$ python3 -q
>>> import numpy as np
>>> np.set_printoptions(precision=2, suppress=True, linewidth=200, legacy="1.25")
>>> tidy = lambda a: np.round(a, 2) + 0
>>> out = np.array([[1, -2, -1, -1, -1, 1, -2],
...     [-2, 2, 2, 2, 1, -2, 0],
...     [0, -2, -2, -2, 0, 1, -1],
...     [-1, 0, 1, 2, -2, 2, 2],
...     [-2, -1, 2, -2, 1, -2, 2],
...     [1, -1, 0, 2, -1, 0, 1],
...     [-1, -2, 2, 2, 0, -1, -2]])
>>> out[-1] = out[0]
>>> E = out + 0.1 * np.eye(7)
>>> E
array([[ 1.1, -2. , -1. , -1. , -1. ,  1. , -2. ],
       [-2. ,  2.1,  2. ,  2. ,  1. , -2. ,  0. ],
       [ 0. , -2. , -1.9, -2. ,  0. ,  1. , -1. ],
       [-1. ,  0. ,  1. ,  2.1, -2. ,  2. ,  2. ],
       [-2. , -1. ,  2. , -2. ,  1.1, -2. ,  2. ],
       [ 1. , -1. ,  0. ,  2. , -1. ,  0.1,  1. ],
       [ 1. , -2. , -1. , -1. , -1. ,  1. , -1.9]])
>>> out = E / np.linalg.norm(E, axis=1, keepdims=True)
>>> cov = out @ out.T
>>> np.argwhere(np.triu(np.abs(cov) > 0.95, 1))
array([[0, 6]])
>>> (np.abs(cov) > 0.9).astype(int)
array([[1, 0, 0, 0, 0, 0, 1],
       [0, 1, 0, 0, 0, 0, 0],
       [0, 0, 1, 0, 0, 0, 0],
       [0, 0, 0, 1, 0, 0, 0],
       [0, 0, 0, 0, 1, 0, 0],
       [0, 0, 0, 0, 0, 1, 0],
       [1, 0, 0, 0, 0, 0, 1]])
>>> tidy(np.degrees(np.arccos(np.clip(cov[0, 3], -1, 1))))
105.62
>>> tidy(cov[0])
array([ 1.  , -0.8 ,  0.81, -0.27, -0.43,  0.02,  1.  ])
>>> np.argsort(-np.linalg.norm(E, axis=0).round(6), kind="stable")[:3]
array([3, 1, 6])
>>> np.linalg.matrix_rank(E, rtol=0.1)
6
>>> tidy(np.linalg.norm(E, 2) / np.linalg.norm(E))
0.73
>>> print(np.linalg.cond(E) > 100)
True
>>> tidy(np.abs(np.linalg.svd(E)[2][-1]))
array([0.15, 0.24, 0.36, 0.17, 0.72, 0.49, 0.06])
>>> x0 = np.array([-9, 2, 5, 6, -8, -4, 9])
>>> target = E @ x0
>>> b, lr = np.zeros(7), 1 / np.linalg.norm(E, 2) ** 2
>>> for i in range(250):
...     b -= lr * E.T @ (E @ b - target)
...     if i % 50 == 0: print(i, round(np.linalg.norm(E @ b - target), 2))
... 
0 27.91
50 0.63
100 0.25
150 0.14
200 0.11
>>> tidy(np.linalg.cond(E))
507.74
>>> U, sigma, Vt = np.linalg.svd(E)
>>> tidy(sigma)
array([7.64, 5.25, 3.79, 2.05, 1.97, 1.04, 0.02])
>>> np.argmax(sigma[:-1] / (sigma[1:] + 1e-6)) + 1
6
>>> out = U[:, :6] @ np.diag(sigma[:6]) @ Vt[:6]
>>> np.linalg.matrix_rank(E, rtol=0.05)
6
>>> tidy(np.abs(E - out).max())
0.01
>>> tidy(np.linalg.norm(E - out) / np.linalg.norm(E))
0.0
>>> rng = np.random.default_rng(22957)
>>> idx = rng.permutation(7)
>>> out = E[:, idx] * rng.choice([-1, 1], 7)
>>> out
array([[ 1. , -2. ,  1. ,  1. , -1.1, -1. ,  2. ],
       [-2. ,  0. , -2. , -2. ,  2. ,  1. , -2.1],
       [ 1.9, -1. ,  2. ,  1. , -0. ,  0. ,  2. ],
       [-1. ,  2. , -2.1,  2. ,  1. , -2. , -0. ],
       [-2. ,  2. ,  2. , -2. ,  2. ,  1.1,  1. ],
       [-0. ,  1. , -2. ,  0.1, -1. , -1. ,  1. ],
       [ 1. , -1.9,  1. ,  1. , -1. , -1. ,  2. ]])
>>> U, _, Vt = np.linalg.svd(E.T @ out)
>>> print(tidy(U @ Vt))
[[ 0.  0.  0.  0. -1.  0.  0.]
 [ 0.  0.  0.  0.  0.  0. -1.]
 [-1.  0.  0.  0.  0.  0.  0.]
 [ 0.  0. -1.  0.  0.  0.  0.]
 [ 0.  0.  0.  0.  0.  1.  0.]
 [ 0.  0.  0.  1.  0.  0.  0.]
 [ 0.  1.  0.  0.  0.  0.  0.]]
>>> A = np.load("arr.npy")
>>> A
array([[  1,  -1,   1,  -1],
       [  1,   0,   0,   0],
       [  1,   1,   1,   1],
       [  1,   2,   4,   8],
       [  1,   3,   9,  27],
       [  1,   4,  16,  64],
       [  1,   5,  25, 125],
       [  1,   6,  36, 216]])
>>> U, sigma, Vt = np.linalg.svd(A)
>>> np.argmax(sigma[:-1] / (sigma[1:] + 1e-6)) + 1
1
>>> tidy(sigma)
array([263.57,   8.53,   1.75,   1.47])
>>> out = U[:, :1] @ np.diag(sigma[:1]) @ Vt[:1]
>>> np.linalg.matrix_rank(out)
1
>>> O, V = np.linalg.qr(A[:, :1])[0], np.linalg.qr(A[:, 1:])[0]
>>> sigma = np.linalg.svd(O.T @ V, compute_uv=False)
>>> (sigma > 0.9).sum()
0
>>> tidy(sigma)
array([0.82])
>>> J = np.diag(10 * np.array([-3, -3, -1, 1, 2, 3, 0])) + np.array([[-7, -1, -3, 7, 0, -9, -8],
...     [2, 5, 5, -7, -7, -5, -2],
...     [3, -9, -3, 5, 8, -5, -4],
...     [2, 5, -3, 1, -5, 1, -3],
...     [-1, 2, 7, -3, 2, -3, -4],
...     [-1, 5, 1, 0, 8, -6, -4],
...     [9, -9, 0, 2, 2, -5, -2]])
>>> J
array([[-37,  -1,  -3,   7,   0,  -9,  -8],
       [  2, -25,   5,  -7,  -7,  -5,  -2],
       [  3,  -9, -13,   5,   8,  -5,  -4],
       [  2,   5,  -3,  11,  -5,   1,  -3],
       [ -1,   2,   7,  -3,  22,  -3,  -4],
       [ -1,   5,   1,   0,   8,  24,  -4],
       [  9,  -9,   0,   2,   2,  -5,  -2]])
>>> idx = rng.permutation(7)
>>> out = J[:, idx] * rng.choice([-1, 1], 7)
>>> out
array([[  7,  -8,   0,  -1,  37,   3,  -9],
       [ -7,  -2,  -7, -25,  -2,  -5,  -5],
       [  5,  -4,   8,  -9,  -3,  13,  -5],
       [ 11,  -3,  -5,   5,  -2,   3,   1],
       [ -3,  -4,  22,   2,   1,  -7,  -3],
       [  0,  -4,   8,   5,   1,  -1,  24],
       [  2,  -2,   2,  -9,  -9,   0,  -5]])
>>> U, _, Vt = np.linalg.svd(J.T @ out)
>>> tidy(U @ Vt)
array([[ 0.,  0.,  0.,  0., -1.,  0.,  0.],
       [ 0.,  0.,  0.,  1.,  0.,  0.,  0.],
       [ 0.,  0.,  0.,  0.,  0., -1.,  0.],
       [ 1.,  0.,  0.,  0.,  0.,  0.,  0.],
       [ 0.,  0.,  1.,  0.,  0.,  0.,  0.],
       [ 0.,  0.,  0.,  0.,  0.,  0.,  1.],
       [ 0.,  1.,  0.,  0.,  0.,  0.,  0.]])
>>> J @ J
array([[1309,  151,  115, -206, -140,  184,  341],
       [-129,  522, -229,  154,   52,  -14,   87],
       [-197,  391,  151,   42,   62,  -36,   27],
       [ -74,  -23,   -9,   94, -222,   37,  -25],
       [   1,  -62,   82,  -93,  509, -157,  -83],
       [ -18,   39,   95,  -69,  333,  551, -126],
       [-362,  223,  -69,  138,   53, -150,  -44]])
>>> np.allclose(J @ J.T, J.T @ J)
False
>>> np.linalg.matrix_rank(J, rtol=0.1)
6
>>> np.linalg.cond(J) > 100
True
>>> round(np.log10(np.linalg.cond(J)))
2
>>> tidy(np.linalg.norm(J, 2) / np.linalg.norm(J))
0.61
>>> print(tidy(np.abs(np.linalg.svd(J)[2][-1])))
[0.12 0.24 0.15 0.46 0.19 0.11 0.8 ]
>>> X = 0.5 ** np.abs(np.subtract.outer(np.arange(8), np.arange(8)))
>>> tidy(X)
array([[1.  , 0.5 , 0.25, 0.12, 0.06, 0.03, 0.02, 0.01],
       [0.5 , 1.  , 0.5 , 0.25, 0.12, 0.06, 0.03, 0.02],
       [0.25, 0.5 , 1.  , 0.5 , 0.25, 0.12, 0.06, 0.03],
       [0.12, 0.25, 0.5 , 1.  , 0.5 , 0.25, 0.12, 0.06],
       [0.06, 0.12, 0.25, 0.5 , 1.  , 0.5 , 0.25, 0.12],
       [0.03, 0.06, 0.12, 0.25, 0.5 , 1.  , 0.5 , 0.25],
       [0.02, 0.03, 0.06, 0.12, 0.25, 0.5 , 1.  , 0.5 ],
       [0.01, 0.02, 0.03, 0.06, 0.12, 0.25, 0.5 , 1.  ]])
>>> cov = E.T @ E
>>> tidy(np.linalg.eigvalsh(cov)[::-1])
array([58.42, 27.55, 14.36,  4.2 ,  3.86,  1.09,  0.  ])
>>> np.trace(cov), (E ** 2).sum()
(109.47, 109.47)
>>> x0 = np.array([5, 5, 0, 1, 6, 0, 8])
>>> print((J @ x0).argmax())
4
>>> J @ (2 * x0)
array([-494, -360,  -18,  -16,  204,   72,   -4])
>>> J @ np.eye(7)[3]
array([ 7., -7.,  5., 11., -3.,  0.,  2.])
>>> np.einsum("ij,j->i", J, x0)
array([-247, -180,   -9,   -8,  102,   36,   -2])
>>> print(J @ np.ones(7))
[-51. -39. -15.   8.  20.  33.  -3.]
>>> np.linalg.norm(J @ x0) <= np.linalg.norm(J, 2) * np.linalg.norm(x0) + 1e-9
True
>>> M = np.load("x.npy")
>>> M
array([[-5,  0,  0],
       [-5,  5,  0],
       [ 0, -1, -4]])
>>> x0 = np.array([9, 6, 5])
>>> target = M @ x0
>>> target
array([-45, -15, -26])
>>> tidy(np.linalg.solve(M, 2 * target))
array([18., 12., 10.])
>>> tidy(np.linalg.solve(M, target + M[:, 2]))
array([9., 6., 6.])
>>> np.einsum("ii->", M)
-4
>>> tidy(np.linalg.det(M.T))
100.0
>>> np.kron(np.eye(2, dtype=int), M)
array([[-5,  0,  0,  0,  0,  0],
       [-5,  5,  0,  0,  0,  0],
       [ 0, -1, -4,  0,  0,  0],
       [ 0,  0,  0, -5,  0,  0],
       [ 0,  0,  0, -5,  5,  0],
       [ 0,  0,  0,  0, -1, -4]])
>>> print(tidy(np.linalg.eigvals(M)))
[-4.  5. -5.]
>>> arr = np.array([[-9.51, 8.26, 15.53],
...     [10.31, 17.01, -2.09],
...     [7.0, -16.84, -8.2],
...     [9.44, -11.44, 13.42],
...     [8.95, -17.08, 5.32],
...     [6.86, -6.47, 17.64],
...     [8.6, -14.82, -10.31],
...     [-16.19, -1.95, -11.58],
...     [7.98, -18.24, 1.93],
...     [-3.94, -6.88, -18.36],
...     [-16.66, 4.97, 9.88]])
>>> blk = np.stack([arr, 2 * arr, arr[::-1]])
>>> blk.shape
(3, 11, 3)
>>> tidy(np.linalg.norm(blk, axis=(1, 2)))
array([ 66.33, 132.66,  66.33])
>>> tidy(np.einsum("bij,cij->bc", blk, blk))
array([[ 4399.81,  8799.62,  1540.41],
       [ 8799.62, 17599.23,  3080.82],
       [ 1540.41,  3080.82,  4399.81]])
>>> cen = (arr - arr.mean(axis=0)) / arr.std(axis=0)
>>> np.argwhere(np.abs(cen) > 2)
array([[1, 1]])
>>> b = np.linalg.lstsq(np.delete(cen, 2, axis=1), cen[:, 2])[0]
>>> print(tidy(b))
[0.17 0.26]
>>> np.abs(b).argmax()
1
>>> cen = arr - arr.mean(axis=0)
>>> U, sigma, Vt = np.linalg.svd(cen, full_matrices=False)
>>> np.abs(U[:, 0]).argmax()
0
>>> print(tidy(Vt[0] * np.sign(Vt[0, np.abs(Vt[0]).argmax()])))
[-0.51  0.75  0.41]
>>> tidy(cen.mean(axis=0))
array([0., 0., 0.])
>>> tidy((sigma ** 2).sum() ** 2 / (sigma ** 4).sum())
2.6
>>> tidy(sigma ** 2 / (sigma ** 2).sum())
array([0.47, 0.37, 0.16])
>>> np.linalg.matrix_rank(cen)
3
>>> tidy(sigma)
array([43.42, 38.53, 25.15])
>>> (np.sign(U[:, 0]) == np.sign(U[0, 0])).astype(int)
array([1, 1, 0, 0, 0, 1, 0, 1, 0, 0, 1])
>>> np.abs(Vt[0]).argmax()
1
>>> Z = arr[[6, 0]].astype(float)
>>> for _ in range(4):
...     idx = np.linalg.norm(arr[:, None] - Z, axis=-1).argmin(axis=1)
...     Z = np.array([arr[idx == j].mean(axis=0) for j in range(2)])
... 
>>> idx
array([1, 1, 0, 0, 0, 1, 0, 0, 0, 0, 1])
>>> tidy(Z[1] - Z[0])
array([-5.37, 18.41, 14.21])
>>> np.abs(Z[1] - Z[0]).argmax()
1
>>> m1 = np.array([[-5, 15, 4, -12],
...     [15, -15, -12, 12],
...     [-4, 12, 0, 0],
...     [12, -12, 0, 0]])
>>> x0 = np.array([0, -5, 4, 5])
>>> target = m1 @ x0
>>> target
array([-119,   87,  -60,   60])
>>> tidy(np.linalg.solve(m1, 2 * target))
array([  0., -10.,   8.,  10.])
>>> print(tidy(np.linalg.solve(m1, m1[:, 3])))
[0. 0. 0. 1.]
>>> tidy(np.linalg.solve(m1, target))
array([ 0., -5.,  4.,  5.])
>>> tidy(np.linalg.solve(m1.T, m1[3]))
array([0., 0., 0., 1.])
>>> out = np.c_[A[:, :3] @ np.array([[3, 2, 3], [2, 1, 3], [1, 2, 1]]), np.array([2, -1, -1, -1, 2, 0, -3, 0])]
>>> print(out)
[[ 2  3  1  2]
 [ 3  2  3 -1]
 [ 6  5  7 -1]
 [11 12 13 -1]
 [18 23 21  2]
 [27 38 31  0]
 [38 57 43 -3]
 [51 80 57  0]]
>>> tidy(np.linalg.lstsq(A, out[:, 0])[0])
array([3., 2., 1., 0.])
>>> tidy(np.linalg.norm(out - A @ np.linalg.lstsq(A, out)[0], axis=0))
array([0.  , 0.  , 0.  , 3.96])
>>> print(np.linalg.matrix_rank(np.c_[A, out]))
5
>>> tidy(np.linalg.norm(np.linalg.qr(A)[0].T @ out, axis=0) ** 2 / ((out ** 2).sum(axis=0) + 1e-12))
array([1.  , 1.  , 1.  , 0.22])
>>> x0 = np.array([0, 2, 1, 2])
>>> target = out @ x0
>>> target
array([ 11,   5,  15,  35,  71, 107, 151, 217])
>>> tidy(np.linalg.solve(out.T @ out, out.T @ target))
array([0., 2., 1., 2.])
>>> try:
...     np.linalg.solve(out, target)
... except np.linalg.LinAlgError as e:
...     print(repr(e))
... 
LinAlgError('Last 2 dimensions of the array must be square')
>>> tidy(np.linalg.lstsq(out, target)[0])
array([0., 2., 1., 2.])
>>> target = target + 0.02 * rng.normal(size=8)
>>> tidy(target)
array([ 10.98,   4.99,  15.  ,  35.01,  71.  , 106.97, 150.98, 216.97])
>>> b, *_ = np.linalg.lstsq(out, target)
>>> print(tidy(out.T @ (target - out @ b)))
[0. 0. 0. 0.]
>>> b.round()
array([-0.,  2.,  1.,  2.])
>>> tidy(np.linalg.norm(target - out @ b))
0.03
>>> tidy(b)
array([-0.02,  2.  ,  1.01,  2.  ])
>>> tidy(np.sort(np.abs(np.linalg.eigvals(M))))
array([4., 5., 5.])
>>> np.trace(M)
-4
>>> (M + M.T) / 2
array([[-5. , -2.5,  0. ],
       [-2.5,  5. , -0.5],
       [ 0. , -0.5, -4. ]])
>>> tidy(np.linalg.det(M))
100.0
>>> data = np.eye(7, dtype=int)[rng.permutation(7)]
>>> data
array([[1, 0, 0, 0, 0, 0, 0],
       [0, 0, 0, 1, 0, 0, 0],
       [0, 0, 1, 0, 0, 0, 0],
       [0, 1, 0, 0, 0, 0, 0],
       [0, 0, 0, 0, 1, 0, 0],
       [0, 0, 0, 0, 0, 1, 0],
       [0, 0, 0, 0, 0, 0, 1]])
>>> data @ data
array([[1, 0, 0, 0, 0, 0, 0],
       [0, 1, 0, 0, 0, 0, 0],
       [0, 0, 1, 0, 0, 0, 0],
       [0, 0, 0, 1, 0, 0, 0],
       [0, 0, 0, 0, 1, 0, 0],
       [0, 0, 0, 0, 0, 1, 0],
       [0, 0, 0, 0, 0, 0, 1]])
>>> (data != 0).astype(int)
array([[1, 0, 0, 0, 0, 0, 0],
       [0, 0, 0, 1, 0, 0, 0],
       [0, 0, 1, 0, 0, 0, 0],
       [0, 1, 0, 0, 0, 0, 0],
       [0, 0, 0, 0, 1, 0, 0],
       [0, 0, 0, 0, 0, 1, 0],
       [0, 0, 0, 0, 0, 0, 1]])
>>> tidy(np.linalg.det(data))
-1.0
>>> (np.linalg.matrix_power((data != 0) + (data.T != 0) + np.eye(7), 7) > 0).astype(int)
array([[1, 0, 0, 0, 0, 0, 0],
       [0, 1, 0, 1, 0, 0, 0],
       [0, 0, 1, 0, 0, 0, 0],
       [0, 1, 0, 1, 0, 0, 0],
       [0, 0, 0, 0, 1, 0, 0],
       [0, 0, 0, 0, 0, 1, 0],
       [0, 0, 0, 0, 0, 0, 1]])
